$ python -q
>>> import numpy as np
>>> np.set_printoptions(precision=2, suppress=True, linewidth=120)
>>> J = np.array([[3, -5, -2], [0, 2, 1], [0, 0, -3]])
>>> print([int(np.linalg.matrix_rank(np.linalg.matrix_power(J, p))) for p in range(1, 4)])
[3, 3, 3]
>>> print(np.linalg.matrix_power(J - np.diag(np.diag(J)), 3))
[[0 0 0]
 [0 0 0]
 [0 0 0]]
>>> print(np.diff(J, axis=0))
[[-3  7  3]
 [ 0 -2 -4]]
>>> print(np.unravel_index(np.abs(J).argmax(), J.shape))
(np.int64(0), np.int64(1))
>>> print(J - J[0])
[[ 0  0  0]
 [-3  7  3]
 [-3  5 -1]]
>>> print(J.sum(axis=0))
[ 3 -3 -4]
>>> print(np.linalg.matrix_rank(J))
3
>>> print(np.count_nonzero(J))
6
>>> print(np.linalg.svd(J, compute_uv=False))
[6.57 2.8  0.98]
>>> Q, vecs = np.linalg.qr(J[:, :2])[0], np.linalg.qr(J[:, 2:])[0]
>>> sv = np.linalg.svd(Q.T @ vecs, compute_uv=False)
>>> print(sv)
[0.6]
>>> w1 = np.array([[0, 1, 1, 0, 0], [0, 1, 1, 0, 1], [0, 2, 0, 2, 0]])
>>> coef = np.array([-1, 1, -1, -1, 0])
>>> hid = np.maximum(J @ w1 + coef, 0)
>>> print(np.linalg.matrix_rank(hid))
1
>>> C = np.array([[2, 0], [1, 1], [3, 2], [2, 4], [1, 3]])
>>> print(w1 @ C)
[[ 4  3]
 [ 5  6]
 [ 6 10]]
>>> print((hid @ C).round(6).argmax(axis=1))
[0 1 0]
>>> X = np.load("out8.npy")
>>> print(X)
[[ 0.3  -0.18  0.42]
 [-0.18  0.11 -0.25]
 [ 0.42 -0.25  0.59]]
>>> th = np.radians(45)
>>> R = np.eye(3)
>>> R[2, 2] = R[1, 1] = np.cos(th)
>>> R[2, 1], R[1, 2] = -np.sin(th), np.sin(th)
>>> print(R)
[[ 1.    0.    0.  ]
 [ 0.    0.71  0.71]
 [ 0.   -0.71  0.71]]
>>> B = X @ R.T
>>> print(np.round(np.linalg.det(R), 2), np.round(np.trace(R), 2))
1.0 2.41
>>> rng = np.random.default_rng(64672)
>>> labels = rng.permutation(3)
>>> B = R[:, labels] * rng.choice([-1, 1], 3)
>>> print(B)
[[-0.   -1.    0.  ]
 [-0.71 -0.    0.71]
 [-0.71 -0.   -0.71]]
>>> left, _, VT = np.linalg.svd(R.T @ B)
>>> print(labels)
[2 0 1]
>>> print(np.round(np.linalg.lstsq(R, B)[0], 2) + 0)
[[ 0. -1.  0.]
 [ 0.  0.  1.]
 [-1.  0.  0.]]
>>> print([round(float(x), 2) for x in np.linalg.svd(X, compute_uv=False)[:3]])
[1.0, 0.0, 0.0]
>>> print(np.linalg.cond(X) > 100)
True
>>> print(round(np.linalg.norm(X, 2) / np.linalg.norm(X), 2))
1.0
>>> print(np.linalg.matrix_rank(X, rtol=0.1))
1
>>> print(np.argsort(-np.linalg.norm(X, axis=0).round(6), kind="stable")[:3])
[2 0 1]
>>> print(round(X[2] @ X[1], 2))
-0.25
>>> print(np.linalg.norm(X, axis=1))
[0.55 0.33 0.77]
>>> print(np.round(np.linalg.norm(X, "nuc"), 2))
1.0
>>> print(round(np.linalg.norm(X, 2), 2))
1.0
>>> left, sv, VT = np.linalg.svd(X)
>>> vecs = VT[:(sv > 1e-8).sum()]
>>> x = X[2] + -1 * X[1] + rng.integers(2) * np.eye(3)[2]
>>> print(x)
[ 0.6  -0.36  0.84]
>>> print(np.allclose(vecs.T @ vecs @ x, x))
True
>>> print(vecs.T @ vecs)
[[ 0.3  -0.18  0.42]
 [-0.18  0.11 -0.25]
 [ 0.42 -0.25  0.59]]
>>> print(round(np.linalg.norm(x - vecs.T @ vecs @ x), 2))
0.0
>>> feats = np.load("a.npy")
>>> print(feats)
[[0. 0. 0. 0. 0. 2.]
 [0. 0. 0. 0. 0. 1.]
 [0. 0. 0. 0. 0. 2.]
 [0. 0. 0. 0. 0. 1.]
 [0. 0. 0. 0. 0. 2.]
 [2. 1. 2. 1. 2. 0.]]
>>> t3 = np.stack([feats, 2 * feats, feats[::-1]])
>>> print(t3.sum(axis=0))
[[2. 1. 2. 1. 2. 6.]
 [0. 0. 0. 0. 0. 5.]
 [0. 0. 0. 0. 0. 7.]
 [0. 0. 0. 0. 0. 5.]
 [0. 0. 0. 0. 0. 7.]
 [6. 3. 6. 3. 6. 2.]]
>>> print((t3 @ feats.T).shape)
(3, 6, 6)
>>> print(np.einsum("bij,cij->bc", t3, t3))
[[ 28.  56.   8.]
 [ 56. 112.  16.]
 [  8.  16.  28.]]
>>> print(np.linalg.matrix_rank(t3))
[2 2 2]
>>> W0 = np.load("arr.npy")
>>> print(W0)
[[  2   3   0   1   0   3]
 [  0   5  -2   1  -3   3]
 [  0   7   0   1  -4   3]
 [ -2  10  -3  -1  -1   3]
 [ -2  10  -5   2  -4   0]
 [ -3  12  -4   0  -6   1]
 [ -5  15  -1   0  -6   3]
 [ -4  13  -2   1  -6   0]
 [ -4  15  -1   4  -6   0]
 [ -4  17  -3   6  -8   1]
 [ -7  19  -4   5 -11  -1]
 [ -7  19  -7   8  -8   1]
 [ -6  18 -10   6  -9   0]
 [ -8  19 -12   8  -8   2]
 [ -6  16 -11   5 -11   4]
 [ -7  17 -13   4 -14   6]
 [ -7  19 -16   2 -11   5]
 [ -9  18 -16   3 -14   6]
 [-12  15 -15   4 -12   7]
 [-11  14 -13   4 -12   4]
 [-12  16 -10   6 -11   1]
 [-12  18  -8   8 -11  -2]
 [ -9  16  -7   9  -8  -1]
 [ -8  18  -9   7  -7   2]
 [ -8  21 -10   8  -8   3]
 [-10  22  -8   8 -10   4]
 [-11  21  -8  10 -10   1]
 [-11  18  -9  12 -11   2]
 [-14  21 -10  10 -12   1]
 [-11  20  -7   9 -15  -2]
 [-13  17  -4   7 -12  -4]
 [-13  19  -5   6 -15  -5]]
>>> P = W0 @ np.linalg.solve(W0.T @ W0, W0.T)
>>> print(round(np.trace(P), 2))
6.0
>>> Xc = (W0 - W0.mean(axis=0)) / W0.std(axis=0)
>>> print(Xc.std(axis=0))
[1. 1. 1. 1. 1. 1.]
>>> coef = np.linalg.lstsq(np.delete(Xc, 2, axis=1), Xc[:, 2])[0]
>>> print(coef)
[ 0.3  -0.12 -0.05  0.34 -0.61]
>>> labels = W0[:, 2] > np.median(W0[:, 2])
>>> u = W0[labels].mean(axis=0) - W0[~labels].mean(axis=0)
>>> print(labels.astype(int))
[1 1 1 1 1 1 1 1 1 1 1 1 0 0 0 0 0 0 0 0 0 0 1 0 0 0 0 0 0 1 1 1]
>>> print(((W0 - W0.mean(axis=0)) @ u > 0).astype(int))
[1 1 1 1 1 1 1 1 1 1 1 0 0 0 0 0 0 0 0 0 0 0 0 0 0 0 0 0 0 0 0 0]
>>> x = np.array([9, -8, -7, 2, 9, 1])
>>> y = W0 @ x
>>> print(y)
[  -1  -48  -87  -85  -95 -148 -209 -178 -195 -210 -277 -221 -197 -194 -190 -220 -193 -227 -216 -216 -252 -281 -215
 -200 -223 -280 -280 -253 -311 -329 -323 -362]
>>> print(np.linalg.solve(W0.T @ W0, W0.T @ y))
[ 9. -8. -7.  2.  9.  1.]
>>> y = y + 0.05 * rng.normal(size=32)
>>> print(y)
[  -0.98  -48.03  -87.03  -85.01  -95.07 -148.   -208.92 -177.96 -195.1  -210.02 -276.93 -221.04 -196.93 -193.99
 -190.01 -219.99 -193.05 -227.01 -215.94 -216.07 -251.98 -280.92 -214.97 -199.96 -222.99 -280.01 -280.01 -252.94
 -310.99 -329.02 -322.95 -362.06]
>>> coef, *_ = np.linalg.lstsq(W0, y)
>>> print(coef.round())
[ 9. -8. -7.  2.  9.  1.]
>>> print(round(float(np.linalg.norm(y - W0 @ coef)), 2))
0.25
>>> B = np.c_[W0[:, :3] @ np.array([[0, 1, 0], [3, 0, 3], [2, 1, 3]]), np.array([2, 0, 2, 4, 1, 5, 3, 2, 3, 1, 2, 5, 5, 3, 2, 0, 4, 4, 0, 4, 2, 0, 4, 0, 3, 1, 0, 0, 1, 5, 2, 5])]
>>> print(B)
[[  9   2   9   2]
 [ 11  -2   9   0]
 [ 21   0  21   2]
 [ 24  -5  21   4]
 [ 20  -7  15   1]
 [ 28  -7  24   5]
 [ 43  -6  42   3]
 [ 35  -6  33   2]
 [ 43  -5  42   3]
 [ 45  -7  42   1]
 [ 49 -11  45   2]
 [ 43 -14  36   5]
 [ 34 -16  24   5]
 [ 33 -20  21   3]
 [ 26 -17  15   2]
 [ 25 -20  12   0]
 [ 25 -23   9   4]
 [ 22 -25   6   4]
 [ 15 -27   0   0]
 [ 16 -24   3   4]
 [ 28 -22  18   2]
 [ 38 -20  30   0]
 [ 34 -16  27   4]
 [ 36 -17  27   0]
 [ 43 -18  33   3]
 [ 50 -18  42   1]
 [ 47 -19  39   0]
 [ 36 -20  27   0]
 [ 43 -24  33   1]
 [ 46 -18  39   5]
 [ 43 -17  39   2]
 [ 47 -18  42   5]]
>>> print(np.linalg.matrix_rank(np.c_[W0, B]))
7
>>> data = np.load("mat.npy")
>>> print(data.round(2) + 0)
[[ 0.33  0.33  0.18 -0.04  0.18 -0.18 -0.11]
 [ 0.33  0.33  0.18 -0.04  0.18 -0.18 -0.11]
 [ 0.18  0.18  0.1  -0.02  0.1  -0.1  -0.06]
 [-0.04 -0.04 -0.02  0.   -0.02  0.02  0.01]
 [ 0.18  0.18  0.1  -0.02  0.1  -0.1  -0.06]
 [-0.18 -0.18 -0.1   0.02 -0.1   0.1   0.06]
 [-0.11 -0.11 -0.06  0.01 -0.06  0.06  0.04]]
>>> r = np.linalg.matrix_rank(data)
>>> print(r)
1
>>> null = np.linalg.svd(data)[2][r:].T
>>> print(np.allclose(data @ null, 0))
True
>>> print([int(np.linalg.matrix_rank(np.delete(data, i, axis=0))) for i in range(7)])
[1, 1, 1, 1, 1, 1, 1]
>>> print(null.shape)
(7, 6)
>>> print(np.linalg.matrix_rank(data.T @ data), np.linalg.matrix_rank(data @ data.T))
1 1
>>> print(null @ null.T)
[[ 0.67 -0.33 -0.18  0.04 -0.18  0.18  0.11]
 [-0.33  0.67 -0.18  0.04 -0.18  0.18  0.11]
 [-0.18 -0.18  0.9   0.02 -0.1   0.1   0.06]
 [ 0.04  0.04  0.02  1.    0.02 -0.02 -0.01]
 [-0.18 -0.18 -0.1   0.02  0.9   0.1   0.06]
 [ 0.18  0.18  0.1  -0.02  0.1   0.9  -0.06]
 [ 0.11  0.11  0.06 -0.01  0.06 -0.06  0.96]]
>>> print([int(np.linalg.matrix_rank(data[:i])) for i in range(1, len(data) + 1)])
[1, 1, 1, 1, 1, 1, 1]
>>> left, sv, VT = np.linalg.svd(data)
>>> print(sv.round(2) + 0)
[1. 0. 0. 0. 0. 0. 0.]
>>> B = left[:, :1] @ np.diag(sv[:1]) @ VT[:1]
>>> print(np.linalg.matrix_rank(data, rtol=0.05))
1
>>> print(B.round(2) + 0)
[[ 0.33  0.33  0.18 -0.04  0.18 -0.18 -0.11]
 [ 0.33  0.33  0.18 -0.04  0.18 -0.18 -0.11]
 [ 0.18  0.18  0.1  -0.02  0.1  -0.1  -0.06]
 [-0.04 -0.04 -0.02  0.   -0.02  0.02  0.01]
 [ 0.18  0.18  0.1  -0.02  0.1  -0.1  -0.06]
 [-0.18 -0.18 -0.1   0.02 -0.1   0.1   0.06]
 [-0.11 -0.11 -0.06  0.01 -0.06  0.06  0.04]]
>>> print(np.allclose(B[:-1].T @ np.linalg.lstsq(B[:-1].T, B[-1])[0], B[-1]))
True
>>> print(np.abs(np.diag(np.linalg.qr(B)[1])) > 1e-9)
[ True False False False False False False]
>>> print(round(np.trace(np.linalg.pinv(B) @ B), 2))
1.0
>>> print(np.linalg.lstsq(B[:-1].T, B[-1])[2])
1
>>> left, sv, VT = np.linalg.svd(data, full_matrices=False)
>>> print(np.round(left.T @ data @ VT.T, 2) + 0)
[[1. 0. 0. 0. 0. 0. 0.]
 [0. 0. 0. 0. 0. 0. 0.]
 [0. 0. 0. 0. 0. 0. 0.]
 [0. 0. 0. 0. 0. 0. 0.]
 [0. 0. 0. 0. 0. 0. 0.]
 [0. 0. 0. 0. 0. 0. 0.]
 [0. 0. 0. 0. 0. 0. 0.]]
>>> print(np.abs(VT[0]))
[0.57 0.57 0.32 0.06 0.32 0.32 0.19]
>>> print(np.abs(left[:, 0]).round(6).argmax())
0
>>> print(np.allclose(left * sv @ VT, data))
True
>>> print(np.round(left.T @ left, 2) + 0)
[[1. 0. 0. 0. 0. 0. 0.]
 [0. 1. 0. 0. 0. 0. 0.]
 [0. 0. 1. 0. 0. 0. 0.]
 [0. 0. 0. 1. 0. 0. 0.]
 [0. 0. 0. 0. 1. 0. 0.]
 [0. 0. 0. 0. 0. 1. 0.]
 [0. 0. 0. 0. 0. 0. 1.]]
>>> print((sv > 1e-8).sum())
1
>>> M, _ = np.linalg.qr(np.array([[1.3, -0.2, -0.8, 2.1, 0.0, -1.8],
...     [1.1, -2.5, -1.4, 0.2, 0.0, -0.9],
...     [-0.9, -1.0, 1.2, 1.7, 0.8, -1.1],
...     [-0.1, -2.1, -1.0, -0.3, -0.6, 1.6],
...     [1.2, 0.1, 0.0, 0.3, -0.1, 1.0],
...     [1.6, -0.6, 1.5, -1.2, 0.7, 1.1]]))
>>> print(M)
[[-0.47  0.08  0.27  0.69 -0.09 -0.46]
 [-0.4  -0.63  0.25 -0.05  0.55  0.27]
 [ 0.32 -0.4  -0.58  0.61  0.01  0.17]
 [ 0.04 -0.64  0.16 -0.21 -0.68 -0.24]
 [-0.43  0.16 -0.01  0.13 -0.47  0.74]
 [-0.58 -0.01 -0.7  -0.3   0.01 -0.29]]
>>> print(np.linalg.cond(data) > 100)
True
>>> print([round(float(x), 2) for x in np.linalg.svd(data, compute_uv=False)[:3]])
[1.0, 0.0, 0.0]
>>> th = np.radians(60)
>>> R = np.eye(7)
>>> R[0, 0] = R[3, 3] = np.cos(th)
>>> R[0, 3], R[3, 0] = -np.sin(th), np.sin(th)
>>> print(R)
[[ 0.5   0.    0.   -0.87  0.    0.    0.  ]
 [ 0.    1.    0.    0.    0.    0.    0.  ]
 [ 0.    0.    1.    0.    0.    0.    0.  ]
 [ 0.87  0.    0.    0.5   0.    0.    0.  ]
 [ 0.    0.    0.    0.    1.    0.    0.  ]
 [ 0.    0.    0.    0.    0.    1.    0.  ]
 [ 0.    0.    0.    0.    0.    0.    1.  ]]
>>> B = data @ R.T
>>> print(B)
[[ 0.2   0.33  0.18  0.27  0.18 -0.18 -0.11]
 [ 0.2   0.33  0.18  0.27  0.18 -0.18 -0.11]
 [ 0.11  0.18  0.1   0.15  0.1  -0.1  -0.06]
 [-0.02 -0.04 -0.02 -0.03 -0.02  0.02  0.01]
 [ 0.11  0.18  0.1   0.15  0.1  -0.1  -0.06]
 [-0.11 -0.18 -0.1  -0.15 -0.1   0.1   0.06]
 [-0.07 -0.11 -0.06 -0.09 -0.06  0.06  0.04]]
>>> print(np.allclose(data @ data.T, B @ B.T))
True
>>> print(round(np.linalg.det(R), 2), np.trace(R))
1.0 6.0
